% ipython --no-banner

In [1]: import numpy as np

In [2]: from numpy import linalg as LA

In [3]: np.set_printoptions(precision=1, suppress=True, linewidth=100)

In [4]: rng = np.random.default_rng(49397)

In [5]: labels = rng.integers(0, 3, 11)

In [6]: data = np.array([[2, 2, 2, 0, 3, 0, 3, 1, 0, 3, 1],
   ...:     [3, 2, 2, 1, 0, 0, 1, 1, 2, 3, 2],
   ...:     [3, 3, 3, 2, 2, 0, 3, 2, 1, 2, 1],
   ...:     [3, 2, 3, 0, 2, 2, 2, 3, 2, 1, 2],
   ...:     [3, 2, 0, 1, 2, 0, 1, 0, 3, 3, 1],
   ...:     [2, 2, 1, 2, 0, 3, 3, 1, 0, 0, 0],
   ...:     [1, 0, 3, 1, 1, 2, 2, 1, 2, 0, 3],
   ...:     [1, 2, 3, 1, 2, 1, 2, 0, 3, 2, 1],
   ...:     [2, 0, 2, 1, 0, 1, 3, 1, 1, 1, 0],
   ...:     [3, 0, 1, 0, 1, 2, 2, 0, 3, 3, 3],
   ...:     [0, 1, 2, 2, 3, 0, 3, 0, 3, 1, 0]]) * (labels[:, None] == labels)

In [7]: data
Out[7]: 
array([[2, 2, 0, 0, 0, 0, 0, 1, 0, 3, 0],
       [3, 2, 0, 0, 0, 0, 0, 1, 2, 3, 0],
       [0, 0, 3, 2, 0, 0, 3, 0, 0, 0, 1],
       [0, 0, 3, 0, 0, 2, 2, 0, 0, 0, 2],
       [0, 0, 0, 0, 2, 0, 0, 0, 0, 0, 0],
       [0, 0, 1, 2, 0, 3, 3, 0, 0, 0, 0],
       [0, 0, 3, 1, 0, 2, 2, 0, 0, 0, 3],
       [1, 2, 0, 0, 0, 0, 0, 0, 3, 2, 0],
       [2, 0, 0, 0, 0, 0, 0, 1, 1, 1, 0],
       [3, 0, 0, 0, 0, 0, 0, 0, 3, 3, 0],
       [0, 0, 2, 2, 0, 0, 3, 0, 0, 0, 0]])

In [8]: W = np.array([[-1, 0, -1],
   ...:     [0, 2, 2],
   ...:     [-1, 1, -2],
   ...:     [1, -1, 2],
   ...:     [-1, 1, -2],
   ...:     [2, 0, -1],
   ...:     [0, 2, 1],
   ...:     [1, 2, 1],
   ...:     [0, -1, -2],
   ...:     [1, -1, 1],
   ...:     [1, -1, -1]])

In [9]: b = np.array([3, -3, 1])

In [10]: hid = np.maximum(data @ W + b, 0)

In [11]: (hid > 0).astype(int)
Out[11]: 
array([[1, 0, 1],
       [1, 0, 1],
       [1, 1, 1],
       [1, 1, 0],
       [1, 0, 0],
       [1, 1, 1],
       [1, 0, 0],
       [1, 0, 0],
       [1, 0, 0],
       [1, 0, 0],
       [1, 1, 1]])

In [12]: hid
Out[12]: 
array([[ 5,  0,  7],
       [ 4,  0,  2],
       [ 3,  3,  1],
       [ 6,  2,  0],
       [ 1,  0,  0],
       [10,  2,  3],
       [ 8,  0,  0],
       [ 4,  0,  0],
       [ 3,  0,  0],
       [ 3,  0,  0],
       [ 3,  3,  4]])

In [13]: cent = np.array([[3, -5, 1], [4, 1, -5], [-1, 0, -3]])

In [14]: (hid @ cent).round(6).argmax(axis=1)
Out[14]: array([0, 0, 0, 0, 0, 0, 0, 0, 0, 0, 0])

In [15]: hid @ cent
Out[15]: 
array([[  8, -25, -16],
       [ 10, -20,  -2],
       [ 20, -12, -15],
       [ 26, -28,  -4],
       [  3,  -5,   1],
       [ 35, -48,  -9],
       [ 24, -40,   8],
       [ 12, -20,   4],
       [  9, -15,   3],
       [  9, -15,   3],
       [ 17, -12, -24]])
